$ python3 -q
>>> import numpy as np
>>> np.set_printoptions(suppress=True, linewidth=140)
>>> rd = lambda a: np.round(a, 4) + 0
>>> W0 = np.array([[0, 1, 1], [1, 0, 1], [1, 1, 0]])
>>> W0
array([[0, 1, 1],
       [1, 0, 1],
       [1, 1, 0]])
>>> f = np.array([3, 3, 1])
>>> np.polyval(f, W0[0])
array([1, 7, 7])
>>> np.convolve(W0[0], f)
array([0, 3, 6, 4, 1])
>>> np.array([np.convolve(row, f, "same") for row in W0])
array([[3, 6, 4],
       [3, 4, 3],
       [6, 4, 1]])
>>> (W0 @ W0)[0]
array([2, 1, 1])
>>> W0 @ (-1.0) ** np.arange(3)
array([0., 2., 0.])
>>> W0 @ np.ones(3)
array([2., 2., 2.])
>>> Q, r_ = np.linalg.qr(W0)
>>> np.allclose(r_.T @ r_, W0.T @ W0)
True
>>> rd(Q @ r_)
array([[0., 1., 1.],
       [1., 0., 1.],
       [1., 1., 0.]])
>>> rd(abs(r_[0, 0])), rd(np.linalg.norm(W0[:, 0]))
(np.float64(1.4142), np.float64(1.4142))
>>> rd(Q)
array([[ 0.    ,  0.8165, -0.5774],
       [-0.7071, -0.4082, -0.5774],
       [-0.7071,  0.4082,  0.5774]])
>>> rd(np.linalg.pinv(Q))
array([[ 0.    , -0.7071, -0.7071],
       [ 0.8165, -0.4082,  0.4082],
       [-0.5774, -0.5774,  0.5774]])
>>> rd(Q.T @ Q)
array([[1., 0., 0.],
       [0., 1., 0.],
       [0., 0., 1.]])
>>> rd(np.linalg.svd(Q, compute_uv=False))
array([1., 1., 1.])
>>> rd(Q[:, 1] @ Q[:, 0])
np.float64(0.0)
>>> rd(Q @ Q.T)
array([[1., 0., 0.],
       [0., 1., 0.],
       [0., 0., 1.]])
>>> w, evecs = np.linalg.eigh(W0)
>>> rd(np.linalg.svd(W0, compute_uv=False))
array([2., 1., 1.])
>>> np.unique(w.round(6) + 0, return_counts=True)[1]
array([2, 1])
>>> np.abs(evecs[:, -1]).round(6).argmax()
np.int64(0)
>>> (w > 1e-8).sum(), (w < -1e-8).sum()
(np.int64(1), np.int64(2))
>>> rd(evecs.T @ W0 @ evecs)
array([[-1.,  0.,  0.],
       [ 0., -1.,  0.],
       [ 0.,  0.,  2.]])
>>> rd(np.linalg.eigvalsh(W0 @ W0))
array([1., 1., 4.])
>>> rd(evecs.T @ evecs)
array([[1., 0., 0.],
       [0., 1., 0.],
       [0., 0., 1.]])
